% python3 -q
>>> import numpy as np
>>> import numpy.linalg as la
>>> np.set_printoptions(precision=2, suppress=True, linewidth=120)
>>> data = np.array([[1, 2, 2, 2], [1, 2, 0, 2], [2, 0, 2, 0], [2, 0, 2, 2]])
>>> data
array([[1, 2, 2, 2],
       [1, 2, 0, 2],
       [2, 0, 2, 0],
       [2, 0, 2, 2]])
>>> proj = np.triu(np.array([[0, 2, 3, 1], [0, 2, 3, 3], [0, 2, 3, 1], [2, 2, 3, 1]]), 1) + np.eye(4)
>>> B = proj @ data @ la.inv(proj)
>>> la.matrix_rank(B)
np.int64(4)
>>> B
array([[ 11., -16.,  25.,  20.],
       [ 13., -24.,  45.,  22.],
       [  4.,  -8.,  16.,   6.],
       [  2.,  -4.,   8.,   4.]])
>>> proj @ data - data @ proj
array([[10.,  2., -1., -3.],
       [12., -2.,  3., -1.],
       [ 2., -4., -4., -2.],
       [ 0., -4., -6., -4.]])
>>> np.round(la.det(B), 2)
np.float64(-16.0)
>>> rng = np.random.default_rng(8351)
>>> z = rng.permutation(4)
>>> B = data[:, z] * rng.choice([-1, 1], 4)
>>> B
array([[-1,  2,  2,  2],
       [-1,  2,  2,  0],
       [-2,  0,  0,  2],
       [-2,  2,  0,  2]])
>>> U, _, Vt = la.svd(data.T @ B)
>>> z
array([0, 3, 1, 2])
>>> np.round(la.lstsq(data, B)[0], 2) + 0
array([[-1.,  0.,  0.,  0.],
       [ 0.,  0.,  1.,  0.],
       [ 0.,  0.,  0.,  1.],
       [ 0.,  1.,  0.,  0.]])
>>> W2 = 20 * np.array([[-1.2, -0.8, 1.3], [1.8, 1.1, -0.5]])
>>> z = rng.integers(0, 2, 21)
>>> X = W2[z] + rng.normal(size=(21, 3))
>>> print(X)
[[-25.05 -13.37  25.04]
 [-24.13 -16.08  26.36]
 [ 37.37  21.38  -9.1 ]
 [-25.23 -15.9   26.89]
 [ 35.64  20.6  -10.21]
 [ 37.24  21.74  -9.31]
 [ 35.08  22.79 -11.26]
 [-25.54 -16.04  26.71]
 [ 35.69  21.36 -11.71]
 [ 36.85  22.81  -9.79]
 [ 36.97  22.07  -9.46]
 [ 38.08  20.45 -10.13]
 [-22.89 -16.15  25.3 ]
 [-24.25 -15.97  25.82]
 [ 36.28  22.89 -11.35]
 [-24.45 -16.27  23.77]
 [ 37.44  20.46  -9.62]
 [ 35.67  21.88 -10.33]
 [ 36.3   21.4   -9.21]
 [-21.39 -16.81  27.32]
 [-24.53 -15.3   26.63]]
>>> x = np.array([1, -5, -4])
>>> target = X @ x
>>> la.solve(X.T @ X, X.T @ target)
array([ 1., -5., -4.])
>>> np.round(la.pinv(X) @ X, 2) + 0
array([[1., 0., 0.],
       [0., 1., 0.],
       [0., 0., 1.]])
>>> target = target + 0.02 * rng.normal(size=21)
>>> print(target)
[-58.36 -49.17 -33.16 -53.36 -26.53 -34.22 -33.82 -52.15 -24.28 -38.03 -35.56 -23.66 -43.34 -47.66 -32.77 -38.19 -26.35
 -32.39 -33.86 -46.61 -54.54]
>>> b, *_ = la.lstsq(X, target)
>>> np.round(X.T @ (target - X @ b), 2) + 0
array([0., 0., 0.])
>>> J = np.loadtxt("data.csv", delimiter=",")
>>> J
array([[60.84, 60.46, 59.33],
       [58.57, 60.74, 58.6 ],
       [59.39, 59.12, 59.55],
       [60.22, 59.71, 60.45],
       [59.97, 59.01, 62.46],
       [60.16, 60.47, 59.87],
       [59.25, 59.76, 60.31],
       [59.27, 59.85, 62.09],
       [59.49, 59.99, 59.13],
       [62.45, 59.52, 60.38],
       [60.53, 60.36, 60.  ],
       [61.28, 60.1 , 61.06],
       [59.96, 60.68, 59.75],
       [57.87, 60.39, 61.24],
       [60.77, 59.5 , 62.83],
       [61.39, 59.48, 58.96],
       [61.31, 60.62, 58.67],
       [62.85, 60.97, 58.56],
       [59.52, 60.47, 58.95],
       [59.37, 61.72, 58.44],
       [61.54, 61.91, 61.55],
       [61.41, 59.6 , 59.22],
       [57.59, 60.48, 58.39],
       [61.74, 59.42, 58.46],
       [59.8 , 60.13, 59.07],
       [59.98, 60.05, 60.8 ],
       [59.41, 61.27, 59.37]])
>>> U, sigma, Vt = la.svd(J)
>>> print(sigma)
[541.05   6.58   5.37]
>>> B = U[:, :1] @ np.diag(sigma[:1]) @ Vt[:1]
>>> la.matrix_rank(J, rtol=0.05)
np.int64(1)
>>> np.round(np.abs(J - B).max(), 2)
np.float64(2.19)
